$ ipython --no-banner

In [1]: import numpy as np

In [2]: np.set_printoptions(suppress=True, linewidth=140)

In [3]: def rnd(a):
   ...:     return np.round(a, 1) + 0
   ...: 

In [4]: X = np.loadtxt("run7.csv", delimiter=",")

In [5]: print(X)
[[ 14.  -5.  -2.  -4.  -9.  13.  15.   4.]
 [ -5.  12.   4.  15.  -2.   6. -11. -16.]
 [ -2.   4.  12.  -5. -11.  -7.  -3.  -5.]
 [ -4.  15.  -5.   4.  -6.  -1.   2.  -9.]
 [ -9.  -2. -11.  -6. -18.   0.  -1.   2.]
 [ 13.   6.  -7.  -1.   0.   2.  -7.  10.]
 [ 15. -11.  -3.   2.  -1.  -7. -18.  -6.]
 [  4. -16.  -5.  -9.   2.  10.  -6.  14.]]

In [6]: # symmetric

In [7]: def softmax(z):
   ...:     e = np.exp(z - z.max(axis=-1, keepdims=True))
   ...:     return e / e.sum(axis=-1, keepdims=True)
   ...: 

In [8]: print(rnd(softmax(X).sum(axis=1)))
[1. 1. 1. 1. 1. 1. 1. 1.]

In [9]: print(rnd(softmax(X[6] + -3)))
[1. 0. 0. 0. 0. 0. 0. 0.]

In [10]: S = X @ X.T / np.sqrt(8)

In [11]: print(softmax(S).round(6).argmax(axis=1))
[0 1 2 3 4 5 6 7]

In [12]: print(softmax(S)[6] @ X)
[ 15. -11.  -3.   2.  -1.  -7. -18.  -6.]

In [13]: Y = np.array([[-5, 9, 3, 5, 8, -5, 3, 7, -6, -3],
    ...:     [-9, 0, 5, -1, -6, 5, 9, -7, -6, -4],
    ...:     [6, -7, -5, -8, 8, 9, 4, -3, 2, 1],
    ...:     [2, 5, -8, 3, 7, 7, -6, -7, -9, 9],
    ...:     [-4, 3, 6, -5, 3, -6, 8, -6, 9, 7],
    ...:     [-3, -4, -3, -2, 6, -1, -7, 9, -1, -4],
    ...:     [-4, -9, -6, -5, 5, -6, 4, 1, 8, 3],
    ...:     [-6, -6, 8, -8, 6, -5, -2, -2, 8, 5],
    ...:     [-2, 1, 2, -5, -6, 2, -9, 5, 3, 3],
    ...:     [8, -3, -2, 0, 0, 1, -2, -3, 6, -8]])

In [14]: arr = Y + Y.T

In [15]: print(arr)
[[-10   0   9   7   4  -8  -1   1  -8   5]
 [  0   0  -2   4  -3   1   0 -13  -5  -7]
 [  9  -2 -10 -16  14   6  -2   5   4  -1]
 [  7   4 -16   6   2   5 -11 -15 -14   9]
 [  4  -3  14   2   6   0  13   0   3   7]
 [ -8   1   6   5   0  -2 -13   4   1  -3]
 [ -1   0  -2 -11  13 -13   8  -1  -1   1]
 [  1 -13   5 -15   0   4  -1  -4  13   2]
 [ -8  -5   4 -14   3   1  -1  13   6   9]
 [  5  -7  -1   9   7  -3   1   2   9 -16]]

In [16]: print(np.all(np.linalg.eigvalsh(arr) > 0))
False

In [17]: print(rnd(np.linalg.eigvalsh(arr).min()))
-34.7

In [18]: try:
    ...:     np.linalg.cholesky(arr)
    ...: except np.linalg.LinAlgError as e:
    ...:     print(e)
    ...: 
Matrix is not positive definite

In [19]: rng = np.random.default_rng(57182)

In [20]: labels = rng.permutation(10)

In [21]: Y = arr[:, labels] * rng.choice([-1, 1], 10)

In [22]: print(Y)
[[ -1 -10   7   0  -1  -9  -4  -8   8  -5]
 [  0   0   4   0  13   2   3  -5  -1   7]
 [ -2   9 -16   2  -5  10 -14   4  -6   1]
 [-11   7   6  -4  15  16  -2 -14  -5  -9]
 [ 13   4   2   3   0 -14  -6   3   0  -7]
 [-13  -8   5  -1  -4  -6   0   1   2   3]
 [  8  -1 -11   0   1   2 -13  -1  13  -1]
 [ -1   1 -15  13   4  -5   0  13  -4  -2]
 [ -1  -8 -14   5 -13  -4  -3   6  -1  -9]
 [  1   5   9   7  -2   1  -7   9   3  16]]

In [23]: left, _, vt = np.linalg.svd(arr.T @ Y)

In [24]: print(rnd(np.linalg.lstsq(arr, Y)[0]))
[[ 0.  1.  0.  0.  0.  0.  0.  0.  0.  0.]
 [ 0.  0.  0. -1.  0.  0.  0.  0.  0.  0.]
 [ 0.  0.  0.  0.  0. -1.  0.  0.  0.  0.]
 [ 0.  0.  1.  0.  0.  0.  0.  0.  0.  0.]
 [ 0.  0.  0.  0.  0.  0. -1.  0.  0.  0.]
 [ 0.  0.  0.  0.  0.  0.  0.  0. -1.  0.]
 [ 1.  0.  0.  0.  0.  0.  0.  0.  0.  0.]
 [ 0.  0.  0.  0. -1.  0.  0.  0.  0.  0.]
 [ 0.  0.  0.  0.  0.  0.  0.  1.  0.  0.]
 [ 0.  0.  0.  0.  0.  0.  0.  0.  0. -1.]]

In [25]: q, R = np.linalg.qr(Y)

In [26]: print(np.allclose(R.T @ R, Y.T @ Y))
True

In [27]: print(rnd(q))
[[ 0.   0.5  0.2  0.1 -0.1  0.1 -0.5  0.5  0.1 -0.5]
 [ 0.   0.   0.1  0.1 -0.6  0.1  0.  -0.2 -0.8 -0.2]
 [-0.1 -0.5 -0.5 -0.1  0.3 -0.1 -0.4  0.1 -0.3 -0.4]
 [-0.5 -0.4  0.1 -0.1 -0.4  0.1 -0.3  0.4  0.1  0.4]
 [ 0.6 -0.1  0.2  0.2  0.  -0.6 -0.3  0.2 -0.2  0.3]
 [-0.6  0.3  0.   0.1  0.2 -0.4 -0.3 -0.5 -0.1  0.2]
 [ 0.3  0.1 -0.3 -0.2 -0.3  0.3 -0.5 -0.4  0.2  0.2]
 [ 0.  -0.1 -0.5  0.7 -0.4 -0.2  0.1  0.   0.3 -0.1]
 [ 0.   0.4 -0.5  0.1  0.2  0.3  0.   0.3 -0.4  0.5]
 [ 0.  -0.2  0.3  0.6  0.3  0.5 -0.3 -0.2 -0.1  0.1]]

In [28]: print(rnd(np.abs(np.diag(R))))
[23.  19.8 31.2 14.3 20.3 12.1 18.2  7.2  4.8  8. ]

In [29]: print(rnd(np.trace(q @ q.T)))
10.0

In [30]: print(rnd(q @ R))
[[ -1. -10.   7.   0.  -1.  -9.  -4.  -8.   8.  -5.]
 [  0.   0.   4.   0.  13.   2.   3.  -5.  -1.   7.]
 [ -2.   9. -16.   2.  -5.  10. -14.   4.  -6.   1.]
 [-11.   7.   6.  -4.  15.  16.  -2. -14.  -5.  -9.]
 [ 13.   4.   2.   3.   0. -14.  -6.   3.   0.  -7.]
 [-13.  -8.   5.  -1.  -4.  -6.   0.   1.   2.   3.]
 [  8.  -1. -11.   0.   1.   2. -13.  -1.  13.  -1.]
 [ -1.   1. -15.  13.   4.  -5.   0.  13.  -4.  -2.]
 [ -1.  -8. -14.   5. -13.  -4.  -3.   6.  -1.  -9.]
 [  1.   5.   9.   7.  -2.   1.  -7.   9.   3.  16.]]
